$ ipython --no-banner

In [1]: import numpy as np

In [2]: from numpy import linalg as LA

In [3]: np.set_printoptions(precision=1, suppress=True, linewidth=200)

In [4]: def rd(a):
   ...:     return np.round(a, 1) + 0
   ...: 

In [5]: M = np.array([[-3, 9, -1, -7, -4, -9, -7, 0, 0, 4],
   ...:     [-4, 7, -7, -2, 5, 9, -4, 8, -8, -9],
   ...:     [3, -7, -8, 5, 6, -8, -3, -1, 8, -1],
   ...:     [-5, -4, 2, 4, -9, -9, -8, 4, 7, -5],
   ...:     [8, 4, 6, 4, -3, 7, 6, -3, -7, 1],
   ...:     [2, -5, -8, 1, 0, 8, -2, 5, 3, -4],
   ...:     [1, -3, -1, 4, -1, 6, -5, -4, -9, -7],
   ...:     [-6, -2, -9, 2, 1, 2, -9, 2, -7, 9],
   ...:     [2, -1, 7, 3, 1, 7, -2, -7, 2, 0],
   ...:     [-4, 3, 2, 4, 0, -8, 7, 7, 5, 5],
   ...:     [-5, -8, -9, -4, 3, 8, 8, -2, 3, -6]])

In [6]: M
Out[6]: 
array([[-3,  9, -1, -7, -4, -9, -7,  0,  0,  4],
       [-4,  7, -7, -2,  5,  9, -4,  8, -8, -9],
       [ 3, -7, -8,  5,  6, -8, -3, -1,  8, -1],
       [-5, -4,  2,  4, -9, -9, -8,  4,  7, -5],
       [ 8,  4,  6,  4, -3,  7,  6, -3, -7,  1],
       [ 2, -5, -8,  1,  0,  8, -2,  5,  3, -4],
       [ 1, -3, -1,  4, -1,  6, -5, -4, -9, -7],
       [-6, -2, -9,  2,  1,  2, -9,  2, -7,  9],
       [ 2, -1,  7,  3,  1,  7, -2, -7,  2,  0],
       [-4,  3,  2,  4,  0, -8,  7,  7,  5,  5],
       [-5, -8, -9, -4,  3,  8,  8, -2,  3, -6]])

In [7]: hat = M @ LA.solve(M.T @ M, M.T)

In [8]: np.trace(hat)
Out[8]: np.float64(10.0)

In [9]: rd(hat)
Out[9]: 
array([[ 1. ,  0. ,  0. ,  0.1,  0.1, -0.1, -0.1,  0. ,  0. , -0.1,  0. ],
       [ 0. ,  0.9,  0. , -0.1, -0.1,  0.1,  0.1,  0. ,  0. ,  0.1,  0. ],
       [ 0. ,  0. ,  1. ,  0. , -0.1,  0.1,  0.1,  0. ,  0. ,  0.1,  0. ],
       [ 0.1, -0.1,  0. ,  0.9, -0.1,  0.1,  0.2, -0.1,  0. ,  0.1,  0. ],
       [ 0.1, -0.1, -0.1, -0.1,  0.9,  0.1,  0.2, -0.1,  0. ,  0.1,  0. ],
       [-0.1,  0.1,  0.1,  0.1,  0.1,  0.9, -0.2,  0.1,  0. , -0.1,  0. ],
       [-0.1,  0.1,  0.1,  0.2,  0.2, -0.2,  0.7,  0.1,  0. , -0.2,  0.1],
       [ 0. ,  0. ,  0. , -0.1, -0.1,  0.1,  0.1,  1. ,  0. ,  0.1,  0. ],
       [ 0. ,  0. ,  0. ,  0. ,  0. ,  0. ,  0. ,  0. ,  1. ,  0. ,  0. ],
       [-0.1,  0.1,  0.1,  0.1,  0.1, -0.1, -0.2,  0.1,  0. ,  0.8,  0. ],
       [ 0. ,  0. ,  0. ,  0. ,  0. ,  0. ,  0.1,  0. ,  0. ,  0. ,  1. ]])

In [10]: q, R = LA.qr(M)

In [11]: rd(np.trace(q @ q.T))
Out[11]: np.float64(10.0)

In [12]: rd(np.abs(np.diag(R)))
Out[12]: array([14.5, 18. , 16.9, 10.9, 10.6, 22.6, 16.3,  9. ,  9.5, 14.5])

In [13]: rd(LA.norm(M) ** 2 / LA.norm(M, 2) ** 2)
Out[13]: np.float64(3.5)

In [14]: rd(LA.norm(M, "nuc"))
Out[14]: np.float64(161.8)

In [15]: rd(LA.norm(M, axis=0))
Out[15]: array([14.5, 18. , 20.8, 13.1, 13.4, 25.2, 20. , 15.4, 20.1, 18.2])

In [16]: rd(LA.norm(M[6], 1)), rd(LA.norm(M[6], np.inf))
Out[16]: (np.float64(41.0), np.float64(9.0))

In [17]: rd(LA.norm(M, 1)), rd(LA.norm(M, np.inf))
Out[17]: (np.float64(81.0), np.float64(63.0))

In [18]: E = np.load("case5.npy")

In [19]: E
Out[19]: 
array([[4., 1., 0., 0., 0., 0., 0., 0., 0.],
       [0., 4., 1., 0., 0., 0., 0., 0., 0.],
       [0., 0., 4., 1., 0., 0., 0., 0., 0.],
       [0., 0., 0., 4., 1., 0., 0., 0., 0.],
       [0., 0., 0., 0., 4., 1., 0., 0., 0.],
       [0., 0., 0., 0., 0., 4., 1., 0., 0.],
       [0., 0., 0., 0., 0., 0., 4., 1., 0.],
       [0., 0., 0., 0., 0., 0., 0., 4., 1.],
       [0., 0., 0., 0., 0., 0., 0., 0., 4.]])

In [20]: rng = np.random.default_rng(493)

In [21]: z = rng.permutation(9)

In [22]: z
Out[22]: array([3, 4, 0, 1, 2, 5, 6, 7, 8])

In [23]: other = E[z][:, z]

In [24]: other
Out[24]: 
array([[4., 1., 0., 0., 0., 0., 0., 0., 0.],
       [0., 4., 0., 0., 0., 1., 0., 0., 0.],
       [0., 0., 4., 1., 0., 0., 0., 0., 0.],
       [0., 0., 0., 4., 1., 0., 0., 0., 0.],
       [1., 0., 0., 0., 4., 0., 0., 0., 0.],
       [0., 0., 0., 0., 0., 4., 1., 0., 0.],
       [0., 0., 0., 0., 0., 0., 4., 1., 0.],
       [0., 0., 0., 0., 0., 0., 0., 4., 1.],
       [0., 0., 0., 0., 0., 0., 0., 0., 4.]])

In [25]: rd(LA.det(other)), rd(LA.det(E[z]))
Out[25]: (np.float64(262144.0), np.float64(262144.0))

In [26]: other.shape
Out[26]: (9, 9)

In [27]: rd(LA.svd(other, compute_uv=False))
Out[27]: array([5. , 4.8, 4.6, 4.4, 4.1, 3.8, 3.5, 3.2, 3.1])

In [28]: LA.matrix_rank(other)
Out[28]: np.int64(9)

In [29]: U, sv, VT = LA.svd(E, full_matrices=False)

In [30]: rd(sv)
Out[30]: array([5. , 4.8, 4.6, 4.4, 4.1, 3.8, 3.5, 3.2, 3.1])

In [31]: rd(VT @ VT.T)
Out[31]: 
array([[1., 0., 0., 0., 0., 0., 0., 0., 0.],
       [0., 1., 0., 0., 0., 0., 0., 0., 0.],
       [0., 0., 1., 0., 0., 0., 0., 0., 0.],
       [0., 0., 0., 1., 0., 0., 0., 0., 0.],
       [0., 0., 0., 0., 1., 0., 0., 0., 0.],
       [0., 0., 0., 0., 0., 1., 0., 0., 0.],
       [0., 0., 0., 0., 0., 0., 1., 0., 0.],
       [0., 0., 0., 0., 0., 0., 0., 1., 0.],
       [0., 0., 0., 0., 0., 0., 0., 0., 1.]])

In [32]: rd(np.sqrt((sv ** 2).sum())), rd(LA.norm(E))
Out[32]: (np.float64(12.3), np.float64(12.3))

In [33]: rd(U.T @ E @ VT.T)
Out[33]: 
array([[5. , 0. , 0. , 0. , 0. , 0. , 0. , 0. , 0. ],
       [0. , 4.8, 0. , 0. , 0. , 0. , 0. , 0. , 0. ],
       [0. , 0. , 4.6, 0. , 0. , 0. , 0. , 0. , 0. ],
       [0. , 0. , 0. , 4.4, 0. , 0. , 0. , 0. , 0. ],
       [0. , 0. , 0. , 0. , 4.1, 0. , 0. , 0. , 0. ],
       [0. , 0. , 0. , 0. , 0. , 3.8, 0. , 0. , 0. ],
       [0. , 0. , 0. , 0. , 0. , 0. , 3.5, 0. , 0. ],
       [0. , 0. , 0. , 0. , 0. , 0. , 0. , 3.2, 0. ],
       [0. , 0. , 0. , 0. , 0. , 0. , 0. , 0. , 3.1]])

In [34]: q, vecs = LA.qr(E[:, :7])[0], LA.qr(E[:, 7:])[0]

In [35]: sv = LA.svd(q.T @ vecs, compute_uv=False)

In [36]: rd(LA.norm(q @ q.T - vecs @ vecs.T, 2))
Out[36]: np.float64(1.0)

In [37]: rd(np.degrees(np.arccos(sv.clip(0, 1))))
Out[37]: array([75.5, 90. ])

In [38]: W1 = np.array([[-3, -3, 1, 0],
    ...:     [0, -3, -2, 5],
    ...:     [-3, 1, -4, 2],
    ...:     [0, -1, -1, 1],
    ...:     [-1, 3, 2, 3],
    ...:     [-4, 0, 1, 5],
    ...:     [3, 3, 1, 5],
    ...:     [-4, 2, 2, -3],
    ...:     [-3, -3, 0, -4]])

In [39]: beta = np.array([1, 2, -1, 3])

In [40]: H = np.maximum(E @ W1 + beta, 0)

In [41]: LA.matrix_rank(H)
Out[41]: np.int64(4)

In [42]: H
Out[42]: 
array([[ 0.,  0.,  1.,  8.],
       [ 0.,  0.,  0., 25.],
       [ 0.,  5.,  0., 12.],
       [ 0.,  1.,  0., 10.],
       [ 0., 14.,  8., 20.],
       [ 0.,  5.,  4., 28.],
       [ 9., 16.,  5., 20.],
       [ 0.,  7.,  7.,  0.],
       [ 0.,  0.,  0.,  0.]])

In [43]: rd((H > 0).mean(axis=0))
Out[43]: array([0.1, 0.7, 0.6, 0.8])

In [44]: (H > 0).astype(int)
Out[44]: 
array([[0, 0, 1, 1],
       [0, 0, 0, 1],
       [0, 1, 0, 1],
       [0, 1, 0, 1],
       [0, 1, 1, 1],
       [0, 1, 1, 1],
       [1, 1, 1, 1],
       [0, 1, 1, 0],
       [0, 0, 0, 0]])

In [45]: basis = np.array([[-3, -2, 0], [-2, 2, 1], [-1, -2, -1], [-1, -2, -1]])

In [46]: (H @ basis).round(6).argmax(axis=1)
Out[46]: array([0, 0, 2, 2, 2, 2, 2, 1, 0])

In [47]: W1 @ basis
Out[47]: 
array([[ 14,  -2,  -4],
       [  3, -12,  -6],
       [  9,  12,   3],
       [  2,  -2,  -1],
       [ -8,  -2,  -2],
       [  6,  -4,  -6],
       [-21, -12,  -3],
       [  9,  14,   3],
       [ 19,   8,   1]])

In [48]: mat = np.load("sample12.npy")

In [49]: mat
Out[49]: 
array([[1, 1, 0, 2, 2, 2],
       [2, 1, 1, 0, 0, 1],
       [1, 2, 0, 2, 1, 1],
       [2, 0, 0, 1, 0, 1]])

In [50]: f = np.array([3, 2, 2, 2, 1, 1, 0, 2, 2])

In [51]: other = E + np.outer(f, np.eye(9)[6])

In [52]: LA.matrix_rank(other - E)
Out[52]: np.int64(1)

In [53]: rd(LA.det(other) / LA.det(E)), rd(1 + LA.solve(E, f)[6])
Out[53]: (np.float64(0.9), np.float64(0.9))

In [54]: other
Out[54]: 
array([[4., 1., 0., 0., 0., 0., 3., 0., 0.],
       [0., 4., 1., 0., 0., 0., 2., 0., 0.],
       [0., 0., 4., 1., 0., 0., 2., 0., 0.],
       [0., 0., 0., 4., 1., 0., 2., 0., 0.],
       [0., 0., 0., 0., 4., 1., 1., 0., 0.],
       [0., 0., 0., 0., 0., 4., 2., 0., 0.],
       [0., 0., 0., 0., 0., 0., 4., 1., 0.],
       [0., 0., 0., 0., 0., 0., 2., 4., 1.],
       [0., 0., 0., 0., 0., 0., 2., 0., 4.]])

In [55]: LA.matrix_rank(LA.inv(other) - LA.inv(E), tol=1e-8)
Out[55]: np.int64(1)

In [56]: rd(LA.det(other))
Out[56]: np.float64(237568.0)

In [57]: rd(np.sort(np.abs(LA.eigvals(other))))
Out[57]: array([3.2, 3.2, 4. , 4. , 4. , 4. , 4. , 4. , 5.8])

In [58]: (other - other.T) / 2
Out[58]: 
array([[ 0. ,  0.5,  0. ,  0. ,  0. ,  0. ,  1.5,  0. ,  0. ],
       [-0.5,  0. ,  0.5,  0. ,  0. ,  0. ,  1. ,  0. ,  0. ],
       [ 0. , -0.5,  0. ,  0.5,  0. ,  0. ,  1. ,  0. ,  0. ],
       [ 0. ,  0. , -0.5,  0. ,  0.5,  0. ,  1. ,  0. ,  0. ],
       [ 0. ,  0. ,  0. , -0.5,  0. ,  0.5,  0.5,  0. ,  0. ],
       [ 0. ,  0. ,  0. ,  0. , -0.5,  0. ,  1. ,  0. ,  0. ],
       [-1.5, -1. , -1. , -1. , -0.5, -1. ,  0. , -0.5, -1. ],
       [ 0. ,  0. ,  0. ,  0. ,  0. ,  0. ,  0.5,  0. ,  0.5],
       [ 0. ,  0. ,  0. ,  0. ,  0. ,  0. ,  1. , -0.5,  0. ]])

In [59]: np.trace(other)
Out[59]: np.float64(36.0)

In [60]: (other + other.T) / 2
Out[60]: 
array([[4. , 0.5, 0. , 0. , 0. , 0. , 1.5, 0. , 0. ],
       [0.5, 4. , 0.5, 0. , 0. , 0. , 1. , 0. , 0. ],
       [0. , 0.5, 4. , 0.5, 0. , 0. , 1. , 0. , 0. ],
       [0. , 0. , 0.5, 4. , 0.5, 0. , 1. , 0. , 0. ],
       [0. , 0. , 0. , 0.5, 4. , 0.5, 0.5, 0. , 0. ],
       [0. , 0. , 0. , 0. , 0.5, 4. , 1. , 0. , 0. ],
       [1.5, 1. , 1. , 1. , 0.5, 1. , 4. , 1.5, 1. ],
       [0. , 0. , 0. , 0. , 0. , 0. , 1.5, 4. , 0.5],
       [0. , 0. , 0. , 0. , 0. , 0. , 1. , 0.5, 4. ]])

In [61]: mat.ravel(order="F")
Out[61]: array([1, 2, 1, 2, 1, 1, 2, 0, 0, 1, 0, 0, 2, 0, 2, 1, 2, 0, 1, 0, 2, 1, 1, 1])

In [62]: mat.reshape(2, -1)
Out[62]: 
array([[1, 1, 0, 2, 2, 2, 2, 1, 1, 0, 0, 1],
       [1, 2, 0, 2, 1, 1, 2, 0, 0, 1, 0, 1]])

In [63]: T = mat.reshape(4, 2, -1)

In [64]: np.einsum("ihd,jhd->hij", T, T).shape
Out[64]: (2, 4, 4)

In [65]: np.einsum("ihd,ihd->ih", T, T)
Out[65]: 
array([[ 2, 12],
       [ 6,  1],
       [ 5,  6],
       [ 4,  2]])

In [66]: T.transpose(1, 0, 2)
Out[66]: 
array([[[1, 1, 0],
        [2, 1, 1],
        [1, 2, 0],
        [2, 0, 0]],

       [[2, 2, 2],
        [0, 0, 1],
        [2, 1, 1],
        [1, 0, 1]]])

In [67]: F = np.array([[1.1, -0.5, -1.4],
    ...:     [-1.4, 0.6, -0.1],
    ...:     [-2.3, 1.2, 0.5],
    ...:     [0.7, -0.3, -1.0],
    ...:     [1.4, -0.7, 1.3],
    ...:     [3.7, -1.9, 0.0],
    ...:     [-0.5, 0.3, -0.8],
    ...:     [1.3, -0.6, -0.3],
    ...:     [1.6, -0.8, -0.4],
    ...:     [-1.4, 0.8, -1.0],
    ...:     [3.4, -1.7, -0.1],
    ...:     [0.0, 0.0, -0.3]])

In [68]: D = LA.norm(F[:, None] - F[None], axis=-1)

In [69]: D.mean(axis=1).argmax()
Out[69]: np.int64(5)

In [70]: rd(LA.norm(F, axis=1))
Out[70]: array([1.8, 1.5, 2.6, 1.3, 2. , 4.2, 1. , 1.5, 1.8, 1.9, 3.8, 0.3])

In [71]: np.unravel_index(D.round(6).argmax(), D.shape)
Out[71]: (np.int64(2), np.int64(5))

In [72]: rd(D[:5, :5])
Out[72]: 
array([[0. , 3. , 4.2, 0.6, 2.7],
       [3. , 0. , 1.2, 2.5, 3.4],
       [4.2, 1.2, 0. , 3.7, 4.2],
       [0.6, 2.5, 3.7, 0. , 2.4],
       [2.7, 3.4, 4.2, 2.4, 0. ]])

In [73]: G = np.cov(F, rowvar=False)

In [74]: rd(LA.eigvalsh(G)[::-1])
Out[74]: array([4.3, 0.5, 0. ])

In [75]: np.argwhere(np.triu(np.abs(np.corrcoef(F.T)) > 0.8, 1))
Out[75]: array([[0, 1]])

In [76]: rd(np.corrcoef(F.T))
Out[76]: 
array([[ 1. , -1. ,  0.1],
       [-1. ,  1. , -0.1],
       [ 0.1, -0.1,  1. ]])

In [77]: q, vecs = LA.qr(F[:, :2])[0], LA.qr(F[:, 2:])[0]

In [78]: sv = LA.svd(q.T @ vecs, compute_uv=False)

In [79]: rd(np.degrees(np.arccos(sv.clip(0, 1))))
Out[79]: array([59.7])

In [80]: hat = F @ LA.solve(F.T @ F, F.T)

In [81]: rd(hat)
Out[81]: 
array([[ 0.3,  0. , -0.1,  0.2, -0.2,  0.1,  0.2,  0.1,  0.1,  0.2,  0.1,  0.1],
       [ 0. ,  0.5, -0.2, -0.1, -0.3,  0. , -0.1, -0.2,  0. , -0.2, -0.2,  0.1],
       [-0.1, -0.2,  0.3, -0.1,  0.1, -0.3,  0. ,  0. , -0.1,  0.1, -0.2,  0. ],
       [ 0.2, -0.1, -0.1,  0.2, -0.1,  0. ,  0.1,  0.1,  0.1,  0.2,  0.1,  0. ],
       [-0.2, -0.3,  0.1, -0.1,  0.4,  0.1, -0.1,  0.1,  0. , -0.1,  0.1, -0.1],
       [ 0.1,  0. , -0.3,  0. ,  0.1,  0.4, -0.1,  0.1,  0.1, -0.2,  0.3,  0. ],
       [ 0.2, -0.1,  0. ,  0.1, -0.1, -0.1,  0.1,  0.1,  0. ,  0.2,  0. ,  0. ],
       [ 0.1, -0.2,  0. ,  0.1,  0.1,  0.1,  0.1,  0.1,  0.1,  0.1,  0.1,  0. ],
       [ 0.1,  0. , -0.1,  0.1,  0. ,  0.1,  0. ,  0.1,  0.1,  0. ,  0.1,  0. ],
       [ 0.2, -0.2,  0.1,  0.2, -0.1, -0.2,  0.2,  0.1,  0. ,  0.3, -0.1,  0. ],
       [ 0.1, -0.2, -0.2,  0.1,  0.1,  0.3,  0. ,  0.1,  0.1, -0.1,  0.3,  0. ],
       [ 0.1,  0.1,  0. ,  0. , -0.1,  0. ,  0. ,  0. ,  0. ,  0. ,  0. ,  0. ]])

In [82]: rd(hat @ F[:, 1])
Out[82]: array([-0.5,  0.6,  1.2, -0.3, -0.7, -1.9,  0.3, -0.6, -0.8,  0.8, -1.7,  0. ])

In [83]: np.allclose(hat @ hat, hat)
Out[83]: True

In [84]: rd(np.diag(hat))
Out[84]: array([0.3, 0.5, 0.3, 0.2, 0.4, 0.4, 0.1, 0.1, 0.1, 0.3, 0.3, 0. ])
